$ ipython --no-banner

In [1]: import numpy as np

In [2]: np.set_printoptions(precision=1, suppress=True, linewidth=140)

In [3]: M = np.array([[0.3, 1.2, 0.8, -0.4, 0.8, 0.0, -1.1, -0.8, -1.6, 0.5, -1.7],
   ...:     [1.2, -1.5, -0.3, 0.3, 0.6, 0.2, 1.4, 0.1, 0.2, -0.3, 0.2],
   ...:     [-1.0, 0.2, -0.2, 0.6, 0.4, -1.2, 0.5, -1.2, 1.9, 0.4, -0.3],
   ...:     [-1.9, -0.9, 0.2, 0.3, 0.4, -1.4, -0.2, -0.4, 0.7, 1.0, -0.5]])

In [4]: print(M)
[[ 0.3  1.2  0.8 -0.4  0.8  0.  -1.1 -0.8 -1.6  0.5 -1.7]
 [ 1.2 -1.5 -0.3  0.3  0.6  0.2  1.4  0.1  0.2 -0.3  0.2]
 [-1.   0.2 -0.2  0.6  0.4 -1.2  0.5 -1.2  1.9  0.4 -0.3]
 [-1.9 -0.9  0.2  0.3  0.4 -1.4 -0.2 -0.4  0.7  1.  -0.5]]

In [5]: Y = np.array([[2, 2],
   ...:     [1, 2],
   ...:     [0, 0],
   ...:     [1, 2],
   ...:     [0, 3],
   ...:     [0, 3],
   ...:     [1, 1],
   ...:     [0, 2],
   ...:     [0, 0],
   ...:     [3, 0],
   ...:     [3, 2]])

In [6]: print(np.einsum("ij->j", M))
[-1.4 -1.   0.5  0.8  2.2 -2.4  0.6 -2.3  1.2  1.6 -2.3]

In [7]: print(np.einsum("ik,kj->ji", M, Y))
[[ -3.3   2.3  -0.4  -3.1]
 [ -1.5   4.4  -5.3 -10. ]]

In [8]: print(np.einsum("ij,ij->i", M, M))
[10.5  6.4  8.6  8.6]

In [9]: print(np.vstack([M, Y.T]).shape)
(6, 11)

In [10]: r0, v = M[2], M[1]

In [11]: print(round(r0 @ v, 1))
-0.5

In [12]: pr = (r0 @ v) / (r0 @ r0) * r0

In [13]: print((v - pr) @ r0)
0.0

In [14]: print(np.round(np.outer(r0, v), 1) + 0)
[[-1.2  1.5  0.3 -0.3 -0.6 -0.2 -1.4 -0.1 -0.2  0.3 -0.2]
 [ 0.2 -0.3 -0.1  0.1  0.1  0.   0.3  0.   0.  -0.1  0. ]
 [-0.2  0.3  0.1 -0.1 -0.1  0.  -0.3  0.   0.   0.1  0. ]
 [ 0.7 -0.9 -0.2  0.2  0.4  0.1  0.8  0.1  0.1 -0.2  0.1]
 [ 0.5 -0.6 -0.1  0.1  0.2  0.1  0.6  0.   0.1 -0.1  0.1]
 [-1.4  1.8  0.4 -0.4 -0.7 -0.2 -1.7 -0.1 -0.2  0.4 -0.2]
 [ 0.6 -0.8 -0.2  0.2  0.3  0.1  0.7  0.   0.1 -0.2  0.1]
 [-1.4  1.8  0.4 -0.4 -0.7 -0.2 -1.7 -0.1 -0.2  0.4 -0.2]
 [ 2.3 -2.8 -0.6  0.6  1.1  0.4  2.7  0.2  0.4 -0.6  0.4]
 [ 0.5 -0.6 -0.1  0.1  0.2  0.1  0.6  0.   0.1 -0.1  0.1]
 [-0.4  0.4  0.1 -0.1 -0.2 -0.1 -0.4  0.  -0.1  0.1 -0.1]]

In [15]: print(np.linalg.matrix_rank(np.outer(r0, v)))
1

In [16]: G = M.T @ M

In [17]: print(np.round(np.linalg.eigvalsh(G)[::-1], 1) + 0)
[15.3 12.6  3.8  2.5  0.   0.   0.   0.   0.   0.   0. ]

In [18]: print(np.linalg.matrix_rank(G))
4

In [19]: print(np.allclose(G, G.T))
True

In [20]: print((M @ M.T).shape)
(4, 4)

In [21]: print(G.round(1) + 0)
[[ 6.1  0.1 -0.3 -0.9 -0.2  4.1  1.2  1.8 -3.5 -2.5  1. ]
 [ 0.1  4.5  1.2 -1.1 -0.2  0.7 -3.1 -1.  -2.5  0.2 -2. ]
 [-0.3  1.2  0.8 -0.5  0.5 -0.1 -1.4 -0.5 -1.6  0.6 -1.5]
 [-0.9 -1.1 -0.5  0.7  0.2 -1.1  1.1 -0.5  2.1  0.2  0.4]
 [-0.2 -0.2  0.5  0.2  1.3 -0.9  0.1 -1.2 -0.1  0.8 -1.6]
 [ 4.1  0.7 -0.1 -1.1 -0.9  3.4  0.   2.  -3.2 -1.9  1.1]
 [ 1.2 -3.1 -1.4  1.1  0.1  0.   3.5  0.5  2.8 -1.   2.1]
 [ 1.8 -1.  -0.5 -0.5 -1.2  2.   0.5  2.2 -1.3 -1.3  1.9]
 [-3.5 -2.5 -1.6  2.1 -0.1 -3.2  2.8 -1.3  6.7  0.6  1.8]
 [-2.5  0.2  0.6  0.2  0.8 -1.9 -1.  -1.3  0.6  1.5 -1.5]
 [ 1.  -2.  -1.5  0.4 -1.6  1.1  2.1  1.9  1.8 -1.5  3.3]]
